In [1]: import numpy as np

In [2]: np.set_printoptions(precision=1, suppress=True, linewidth=120)

In [3]: M = np.load("block17.npy")

In [4]: M
Out[4]: 
array([[3, 1, 1, 2, 0],
       [3, 2, 3, 2, 2],
       [3, 2, 0, 3, 2],
       [0, 3, 2, 0, 2],
       [1, 0, 3, 3, 2]])

In [5]: rng = np.random.default_rng(55211)

In [6]: idx = rng.permutation(5)

In [7]: idx
Out[7]: array([3, 0, 4, 1, 2])

In [8]: M2 = M[idx][:, idx]

In [9]: np.diag(M2)
Out[9]: array([0, 3, 2, 2, 0])

In [10]: r0 = np.array([3, 1])

In [11]: np.polyval(r0, M[4])
Out[11]: array([ 4,  1, 10, 10,  7])

In [12]: np.cross(M[4, :3], M[3, :3])
Out[12]: array([-9, -2,  3])

In [13]: W0 = np.loadtxt("case19.csv", delimiter=",")

In [14]: W0
Out[14]: 
array([[ 0.,  5., -2.,  4.,  0., -4., -2.,  4., -5.,  1.],
       [ 0.,  0., -2., -1.,  3., -4.,  1.,  0., -4., -3.],
       [ 0.,  0.,  0., -5.,  1.,  4., -1., -3., -1.,  4.],
       [ 0.,  0.,  0.,  0., -2.,  4.,  3.,  3.,  4., -2.],
       [ 0.,  0.,  0.,  0.,  0., -3., -3.,  2.,  2., -4.],
       [ 0.,  0.,  0.,  0.,  0.,  0., -4., -2.,  0., -4.],
       [ 0.,  0.,  0.,  0.,  0.,  0.,  0.,  5.,  0., -1.],
       [ 0.,  0.,  0.,  0.,  0.,  0.,  0.,  0., -3., -1.],
       [ 0.,  0.,  0.,  0.,  0.,  0.,  0.,  0.,  0.,  4.],
       [ 0.,  0.,  0.,  0.,  0.,  0.,  0.,  0.,  0.,  0.]])

In [15]: th = np.radians(83)

In [16]: R = np.eye(10)

In [17]: R[2, 2] = R[5, 5] = np.cos(th)

In [18]: R[2, 5], R[5, 2] = -np.sin(th), np.sin(th)

In [19]: R
Out[19]: 
array([[ 1. ,  0. ,  0. ,  0. ,  0. ,  0. ,  0. ,  0. ,  0. ,  0. ],
       [ 0. ,  1. ,  0. ,  0. ,  0. ,  0. ,  0. ,  0. ,  0. ,  0. ],
       [ 0. ,  0. ,  0.1,  0. ,  0. , -1. ,  0. ,  0. ,  0. ,  0. ],
       [ 0. ,  0. ,  0. ,  1. ,  0. ,  0. ,  0. ,  0. ,  0. ,  0. ],
       [ 0. ,  0. ,  0. ,  0. ,  1. ,  0. ,  0. ,  0. ,  0. ,  0. ],
       [ 0. ,  0. ,  1. ,  0. ,  0. ,  0.1,  0. ,  0. ,  0. ,  0. ],
       [ 0. ,  0. ,  0. ,  0. ,  0. ,  0. ,  1. ,  0. ,  0. ,  0. ],
       [ 0. ,  0. ,  0. ,  0. ,  0. ,  0. ,  0. ,  1. ,  0. ,  0. ],
       [ 0. ,  0. ,  0. ,  0. ,  0. ,  0. ,  0. ,  0. ,  1. ,  0. ],
       [ 0. ,  0. ,  0. ,  0. ,  0. ,  0. ,  0. ,  0. ,  0. ,  1. ]])

In [20]: M2 = W0 @ R.T

In [21]: np.linalg.svd(W0, compute_uv=False), np.linalg.svd(M2, compute_uv=False)
Out[21]: 
(array([13. , 10. ,  8.6,  5.8,  4.7,  3.9,  2.2,  0.7,  0.4,  0. ]),
 array([13. , 10. ,  8.6,  5.8,  4.7,  3.9,  2.2,  0.7,  0.4,  0. ]))

In [22]: K = np.load("data.npy")

In [23]: K
Out[23]: 
array([[ 3, -3,  0,  0,  0,  0],
       [ 1,  2,  0,  0,  0,  0],
       [ 1, -2,  0,  0,  0,  0],
       [ 0,  0,  3, -3,  0,  0],
       [ 0,  0,  1,  2,  0,  0],
       [ 0,  0,  1, -2,  0,  0],
       [ 0,  0,  0,  0,  3, -3],
       [ 0,  0,  0,  0,  1,  2],
       [ 0,  0,  0,  0,  1, -2]])

In [24]: M2 = np.c_[K[:, :1] @ np.array([[3]]), np.array([-1, -3, -1, -3, 3, -3, 3, 0, 1])]

In [25]: M2
Out[25]: 
array([[ 9, -1],
       [ 3, -3],
       [ 3, -1],
       [ 0, -3],
       [ 0,  3],
       [ 0, -3],
       [ 0,  3],
       [ 0,  0],
       [ 0,  1]])

In [26]: np.linalg.norm(np.linalg.qr(K)[0].T @ M2, axis=0) ** 2 / ((M2 ** 2).sum(axis=0) + 1e-12)
Out[26]: array([1., 1.])

In [27]: np.round(np.linalg.lstsq(K, M2[:, 0])[0], 1) + 0
Out[27]: array([3., 0., 0., 0., 0., 0.])
